% python3 -q
>>> import numpy as np
>>> import numpy.linalg as la
>>> np.set_printoptions(precision=2, suppress=True, linewidth=120, legacy="1.25")
>>> rng = np.random.default_rng(482828)
>>> ang = np.sort(rng.uniform(-2, 2, 22))
>>> E = np.c_[ang, ang ** 2, ang ** 3] @ np.array([[2, 3, 3], [0, 0, 0], [1, 0, 0]])
>>> E
array([[-8.35, -5.11, -5.11],
       [-7.25, -4.79, -4.79],
       [-5.16, -4.05, -4.05],
       [-2.47, -2.66, -2.66],
       [-1.54, -1.92, -1.92],
       [-1.44, -1.82, -1.82],
       [-1.26, -1.64, -1.64],
       [-1.21, -1.59, -1.59],
       [-1.06, -1.43, -1.43],
       [-0.37, -0.55, -0.55],
       [-0.27, -0.4 , -0.4 ],
       [ 0.18,  0.27,  0.27],
       [ 0.34,  0.5 ,  0.5 ],
       [ 1.79,  2.14,  2.14],
       [ 2.12,  2.4 ,  2.4 ],
       [ 2.32,  2.56,  2.56],
       [ 4.26,  3.66,  3.66],
       [ 4.99,  3.98,  3.98],
       [ 6.11,  4.41,  4.41],
       [ 6.63,  4.59,  4.59],
       [ 6.8 ,  4.64,  4.64],
       [ 9.73,  5.48,  5.48]])
>>> round(float(np.trace(la.pinv(E) @ E)), 2)
2.0
>>> la.lstsq(E[:-1].T, E[-1])[2]
2
>>> idx = E[:, 0] > np.median(E[:, 0])
>>> u = E[idx].mean(axis=0) - E[~idx].mean(axis=0)
>>> u
array([6.88, 5.51, 5.51])
>>> np.round((((E - E.mean(axis=0)) @ u > 0) == idx).mean(), 2)
0.91
>>> idx.astype(int)
array([0, 0, 0, 0, 0, 0, 0, 0, 0, 0, 0, 1, 1, 1, 1, 1, 1, 1, 1, 1, 1, 1])
>>> mat = np.loadtxt("mat.csv", delimiter=",")
>>> mat
array([[-0.28,  0.25,  0.35, -0.86],
       [-0.48, -0.19,  0.75,  0.41],
       [ 0.  , -0.95, -0.08, -0.3 ],
       [-0.83,  0.03, -0.55,  0.05]])
>>> t3 = np.stack([mat, 5 * mat, mat[::-1]])
>>> (t3 @ mat.T).shape
(3, 4, 4)
>>> la.matrix_rank(t3)
array([4, 4, 4])
>>> la.norm(t3, axis=(1, 2))
array([ 2., 10.,  2.])
>>> t3.shape
(3, 4, 4)
>>> x = np.array([2, 6, -1, 6])
>>> target = mat @ x
>>> target
array([-4.58, -0.43, -7.44, -0.63])
>>> la.solve(mat, -2 * target)
array([ -4., -12.,   2., -12.])
>>> la.solve(mat, target + mat[:, 0])
array([ 3.,  6., -1.,  6.])
>>> la.solve(mat, target)
array([ 2.,  6., -1.,  6.])
>>> x = np.array([3, 1, 1, 2])
>>> np.round(la.inv(mat), 2) + 0
array([[-0.28, -0.48,  0.  , -0.83],
       [ 0.25, -0.19, -0.95,  0.03],
       [ 0.35,  0.75, -0.08, -0.55],
       [-0.86,  0.41, -0.3 ,  0.05]])
>>> np.sort(np.abs(np.degrees(np.angle(la.eigvals(mat)))))
array([  0.  , 104.31, 104.31, 180.  ])
>>> round(float(la.det(mat)), 2)
-1.0
>>> round(float(la.norm(x)), 2), round(la.norm(mat @ x), 2)
(3.87, 3.87)
>>> out = mat + rng.integers(-2, 3, (4, 1)) @ rng.integers(-2, 3, (1, 4))
>>> out
array([[-2.28,  2.25,  2.35,  1.14],
       [ 0.52, -1.19, -0.25, -0.59],
       [-1.  ,  0.05,  0.92,  0.7 ],
       [-1.83,  1.03,  0.45,  1.05]])
>>> np.round(la.svd(out - mat, compute_uv=False), 2) + 0
array([5.29, 0.  , 0.  , 0.  ])
>>> u = np.array([-2, -2, -1])
>>> np.correlate(out[1], out[0], "full")
array([ 0.59, -0.15, -1.92, -5.11,  0.76, -0.77,  1.35])
